$ ipython --no-banner

In [1]: import numpy as np

In [2]: import numpy.linalg as la

In [3]: np.set_printoptions(precision=2, suppress=True, linewidth=120, floatmode="fixed")

In [4]: rnd = lambda a: np.round(a, 2) + 0

In [5]: E = np.array([[0.39, -0.27, 3.4, 0.66],
   ...:     [-0.27, -1.58, -0.89, 1.06],
   ...:     [3.4, -0.89, 0.33, 0.82],
   ...:     [0.66, 1.06, 0.82, -3.15]])

In [6]: rnd(E @ E)
Out[6]: 
array([[12.22, -2.01,  3.23,  0.68],
       [-2.01,  4.49,  1.06, -5.92],
       [ 3.23,  1.06, 13.13, -1.01],
       [ 0.68, -5.92, -1.01, 12.15]])

In [7]: print(np.allclose(E @ E.T, E.T @ E))
True

In [8]: E.inv()
---------------------------------------------------------------------------
AttributeError                            Traceback (most recent call last)
Cell In[8], line 1
----> 1 E.inv()

AttributeError: 'numpy.ndarray' object has no attribute 'inv'

In [9]: ev, evecs = la.eigh(E)

In [10]: vec = np.array([2, -1, 1, 2])

In [11]: vec @ E @ vec
Out[11]: np.float64(8.49)

In [12]: rnd(vec @ E @ vec / (vec @ vec)), rnd(ev[0]), rnd(ev[-1])
Out[12]: (np.float64(0.85), np.float64(-4.01), np.float64(4.0))

In [13]: print(rnd(evecs * np.maximum(ev, 0) @ evecs.T))
[[ 1.92 -0.34  1.94  0.35]
 [-0.34  0.06 -0.34 -0.06]
 [ 1.94 -0.34  1.96  0.35]
 [ 0.35 -0.06  0.35  0.06]]

In [14]: m1 = 0.7 ** np.abs(np.subtract.outer(np.arange(4), np.arange(4)))

In [15]: rnd(m1)
Out[15]: 
array([[1.00, 0.70, 0.49, 0.34],
       [0.70, 1.00, 0.70, 0.49],
       [0.49, 0.70, 1.00, 0.70],
       [0.34, 0.49, 0.70, 1.00]])

In [16]: rnd(np.abs(la.eigvals(m1)).max())
Out[16]: np.float64(2.72)

In [17]: m1.inv()
---------------------------------------------------------------------------
AttributeError                            Traceback (most recent call last)
Cell In[17], line 1
----> 1 m1.inv()

AttributeError: 'numpy.ndarray' object has no attribute 'inv'

In [18]: la.determinant(m1)
---------------------------------------------------------------------------
AttributeError                            Traceback (most recent call last)
Cell In[18], line 1
----> 1 la.determinant(m1)

AttributeError: module 'numpy.linalg' has no attribute 'determinant'

In [19]: rnd(la.matrix_power(m1, 4))
Out[19]: 
array([[11.87, 13.69, 13.56, 11.61],
       [13.69, 15.86, 15.80, 13.56],
       [13.56, 15.80, 15.86, 13.69],
       [11.61, 13.56, 13.69, 11.87]])

In [20]: ev, evecs = la.eig(m1)

In [21]: rnd(np.sort(la.eigvals(m1.T)))
Out[21]: array([0.20, 0.32, 0.75, 2.72])

In [22]: rnd(np.sort(la.eigvals(la.inv(m1))))
Out[22]: array([0.37, 1.33, 3.14, 4.93])

In [23]: M = np.loadtxt("run8.csv", delimiter=",")

In [24]: rnd(M)
Out[24]: 
array([[ 1.00,  0.00,  0.00],
       [ 0.00, -0.66,  0.75],
       [ 0.00, -0.75, -0.66]])

In [25]: rnd(M.T @ M)
Out[25]: 
array([[1.00, 0.00, 0.00],
       [0.00, 1.00, 0.00],
       [0.00, 0.00, 1.00]])

In [26]: rnd(M @ M.T)
Out[26]: 
array([[1.00, 0.00, 0.00],
       [0.00, 1.00, 0.00],
       [0.00, 0.00, 1.00]])

In [27]: M[:, 0] @ M[:, 2]
Out[27]: np.float64(0.0)

In [28]: rnd(la.pinv(M))
Out[28]: 
array([[ 1.00,  0.00,  0.00],
       [ 0.00, -0.66, -0.75],
       [ 0.00,  0.75, -0.66]])

In [29]: rng = np.random.default_rng(7669)

In [30]: z = rng.permutation(3)

In [31]: B = M[:, z] * rng.choice([-1, 1], 3)

In [32]: rnd(B)
Out[32]: 
array([[-1.00,  0.00,  0.00],
       [ 0.00, -0.66,  0.75],
       [ 0.00, -0.75, -0.66]])

In [33]: Uu, _, Vh = la.svd(M.T @ B)

In [34]: rnd(la.lstsq(M, B)[0])
Out[34]: 
array([[-1.00,  0.00,  0.00],
       [ 0.00,  1.00,  0.00],
       [ 0.00,  0.00,  1.00]])

In [35]: print(z)
[0 1 2]

In [36]: rnd(Uu @ Vh)
Out[36]: 
array([[-1.00,  0.00,  0.00],
       [ 0.00,  1.00,  0.00],
       [ 0.00,  0.00,  1.00]])

In [37]: T = np.stack([M, -1 * M, M[::-1]])

In [38]: rnd(la.norm(T, axis=(1, 2)))
Out[38]: array([1.73, 1.73, 1.73])

In [39]: rnd(la.det(T))
Out[39]: array([ 1.00, -1.00, -1.00])

In [40]: vec = np.array([3, 1, 1])

In [41]: rnd(np.abs(la.eigvals(M)))
Out[41]: array([1.00, 1.00, 1.00])

In [42]: 3 - la.matrix_rank(M - np.eye(3), tol=1e-8)
Out[42]: np.int64(1)

In [43]: rnd(np.sort(np.abs(np.degrees(np.angle(la.eigvals(M))))))
Out[43]: array([  0.00, 131.00, 131.00])

In [44]: rnd(la.inv(M))
Out[44]: 
array([[ 1.00,  0.00,  0.00],
       [ 0.00, -0.66, -0.75],
       [ 0.00,  0.75, -0.66]])

In [45]: rnd(M.T @ (M @ vec))
Out[45]: array([3.00, 1.00, 1.00])
